$ ipython --no-banner

In [1]: import numpy as np

In [2]: from numpy import linalg as LA

In [3]: np.set_printoptions(precision=2, suppress=True, linewidth=160, legacy="1.25")

In [4]: m1 = np.loadtxt("case12.csv", delimiter=",")

In [5]: m1
Out[5]: 
array([[1., 0., 0., 0., 0., 0.],
       [0., 0., 0., 0., 1., 0.],
       [0., 0., 0., 1., 0., 0.],
       [0., 0., 0., 0., 0., 1.],
       [0., 0., 1., 0., 0., 0.],
       [0., 1., 0., 0., 0., 0.]])

In [6]: # 2 blocks once reordered

In [7]: def softmax(z):
   ...:     e = np.exp(z - z.max(axis=-1, keepdims=True))
   ...:     return e / e.sum(axis=-1, keepdims=True)
   ...: 

In [8]: softmax(m1).sum(axis=1)
Out[8]: array([1., 1., 1., 1., 1., 1.])

In [9]: np.round(softmax(10 * m1[1]), 2) + 0
Out[9]: array([0., 0., 0., 0., 1., 0.])

In [10]: softmax(m1[1])
Out[10]: array([0.13, 0.13, 0.13, 0.13, 0.35, 0.13])

In [11]: scores = m1 @ m1.T / np.sqrt(6)

In [12]: softmax(scores).round(6).argmax(axis=1)
Out[12]: array([0, 1, 2, 3, 4, 5])

In [13]: softmax(scores)[1] @ m1
Out[13]: array([0.15, 0.15, 0.15, 0.15, 0.23, 0.15])

In [14]: softmax(scores + np.triu(np.full(scores.shape, -np.inf), 1))
Out[14]: 
array([[1.  , 0.  , 0.  , 0.  , 0.  , 0.  ],
       [0.4 , 0.6 , 0.  , 0.  , 0.  , 0.  ],
       [0.29, 0.29, 0.43, 0.  , 0.  , 0.  ],
       [0.22, 0.22, 0.22, 0.33, 0.  , 0.  ],
       [0.18, 0.18, 0.18, 0.18, 0.27, 0.  ],
       [0.15, 0.15, 0.15, 0.15, 0.15, 0.23]])

In [15]: softmax(scores)
Out[15]: 
array([[0.23, 0.15, 0.15, 0.15, 0.15, 0.15],
       [0.15, 0.23, 0.15, 0.15, 0.15, 0.15],
       [0.15, 0.15, 0.23, 0.15, 0.15, 0.15],
       [0.15, 0.15, 0.15, 0.23, 0.15, 0.15],
       [0.15, 0.15, 0.15, 0.15, 0.23, 0.15],
       [0.15, 0.15, 0.15, 0.15, 0.15, 0.23]])

In [16]: gram = m1.T @ m1

In [17]: np.diag(gram)
Out[17]: array([1., 1., 1., 1., 1., 1.])

In [18]: np.allclose(gram, gram.T)
Out[18]: True

In [19]: LA.svd(m1, compute_uv=False) ** 2
Out[19]: array([1., 1., 1., 1., 1., 1.])

In [20]: gram
Out[20]: 
array([[1., 0., 0., 0., 0., 0.],
       [0., 1., 0., 0., 0., 0.],
       [0., 0., 1., 0., 0., 0.],
       [0., 0., 0., 1., 0., 0.],
       [0., 0., 0., 0., 1., 0.],
       [0., 0., 0., 0., 0., 1.]])

In [21]: LA.matrix_rank(gram)
Out[21]: 6

In [22]: LA.eigvalsh(gram)[::-1]
Out[22]: array([1., 1., 1., 1., 1., 1.])

In [23]: F = np.array([[5, -6, -4, -9, -1, -1, -6],
    ...:     [-6, 9, 9, 9, 0, 6, 6],
    ...:     [-4, 9, 13, 3, -2, 12, 2],
    ...:     [-9, 9, 3, 18, 3, -3, 12],
    ...:     [-1, 0, -2, 3, 1, -3, 2],
    ...:     [-1, 6, 12, -3, -3, 13, -2],
    ...:     [-6, 6, 2, 12, 2, -2, 8]])

In [24]: vec = np.array([4, -2, 1, 2, 0, -3])

In [25]: a = np.maximum(m1 @ vec, 0)

In [26]: m1 * (a > 1e-9)[:, None]
Out[26]: 
array([[1., 0., 0., 0., 0., 0.],
       [0., 0., 0., 0., 0., 0.],
       [0., 0., 0., 1., 0., 0.],
       [0., 0., 0., 0., 0., 0.],
       [0., 0., 1., 0., 0., 0.],
       [0., 0., 0., 0., 0., 0.]])
